In [1]: import numpy as np

In [2]: np.set_printoptions(precision=2, suppress=True, linewidth=200, sign=" ")

In [3]: r0 = np.array([3, 1, 2])

In [4]: rng = np.random.default_rng(937367)

In [5]: F = np.outer(rng.normal(size=19), r0) + 0.1 * rng.normal(size=(19, 3))

In [6]: F
Out[6]: 
array([[-5.05, -1.84, -3.33],
       [-1.36, -0.65, -0.98],
       [ 3.75,  1.25,  2.58],
       [ 0.7 ,  0.25,  0.57],
       [ 6.31,  1.99,  4.43],
       [-1.24, -0.35, -0.75],
       [ 4.37,  1.27,  3.04],
       [-2.07, -0.85, -1.39],
       [-0.31, -0.21, -0.29],
       [ 1.3 ,  0.33,  0.96],
       [-0.33, -0.08, -0.27],
       [ 4.8 ,  1.5 ,  3.3 ],
       [-2.99, -0.91, -1.71],
       [-0.14, -0.03, -0.1 ],
       [-1.33, -0.38, -0.7 ],
       [-3.49, -1.13, -2.29],
       [-2.98, -1.11, -2.16],
       [-3.49, -1.21, -2.38],
       [ 3.21,  0.96,  2.21]])

In [7]: z = F[:, 1] > np.median(F[:, 1])

In [8]: r0 = F[z].mean(axis=0) - F[~z].mean(axis=0)

In [9]: z.astype(int)
Out[9]: array([ 0,  0,  1,  1,  1,  0,  1,  0,  0,  1,  1,  1,  0,  1,  0,  0,  0,  0,  1])

In [10]: ((F - F.mean(axis=0)) @ r0 > 0).astype(int)
Out[10]: array([ 0,  0,  1,  1,  1,  0,  1,  0,  0,  1,  0,  1,  0,  0,  0,  0,  0,  0,  1])

In [11]: np.argsort(-np.abs(r0).round(6), kind="stable")
Out[11]: array([ 0,  2,  1])

In [12]: r0
Out[12]: array([ 5.09,  1.69,  3.45])

In [13]: np.round((((F - F.mean(axis=0)) @ r0 > 0) == z).mean(), 2)
Out[13]: np.float64(0.89)

In [14]: Z = F[[6, 14]].astype(float)

In [15]: for _ in range(4):
    ...:     z = np.linalg.norm(F[:, None] - Z, axis=-1).argmin(axis=1)
    ...:     Z = np.array([F[z == j].mean(axis=0) for j in range(2)])
    ...: 

In [16]: z
Out[16]: array([ 1,  1,  0,  1,  0,  1,  0,  1,  1,  1,  1,  0,  1,  1,  1,  1,  1,  1,  0])

In [17]: Z
Out[17]: 
array([[ 4.49,  1.4 ,  3.11],
       [-1.63, -0.58, -1.06]])

In [18]: np.bincount(z)
Out[18]: array([  5,  14])

In [19]: np.abs(Z[1] - Z[0]).argmax()
Out[19]: np.int64(0)

In [20]: C2 = np.cov(F, rowvar=False)

In [21]: np.median(F, axis=0)
Out[21]: array([-0.33, -0.21, -0.29])

In [22]: np.argwhere(np.triu(np.abs(np.corrcoef(F.T)) > 0.8, 1))
Out[22]: 
array([[ 0,  1],
       [ 0,  2],
       [ 1,  2]])

In [23]: np.round(np.linalg.eigvalsh(C2)[::-1], 2) + 0
Out[23]: array([ 16.21,   0.01,   0.  ])

In [24]: C2
Out[24]: 
array([[ 10.33,   3.38,   7.02],
       [  3.38,   1.11,   2.3 ],
       [  7.02,   2.3 ,   4.79]])

In [25]: feats = -2 * np.eye(4) + np.ones((4, 4))

In [26]: feats
Out[26]: 
array([[-1.,  1.,  1.,  1.],
       [ 1., -1.,  1.,  1.],
       [ 1.,  1., -1.,  1.],
       [ 1.,  1.,  1., -1.]])

In [27]: Ac = (F - F.mean(axis=0)) / F.std(axis=0)

In [28]: np.argwhere(np.abs(Ac) > 2)
Out[28]: 
array([[ 4,  0],
       [ 4,  2]])

In [29]: c = np.linalg.lstsq(np.delete(Ac, 1, axis=1), Ac[:, 1])[0]

In [30]: c
Out[30]: array([ 0.15,  0.85])
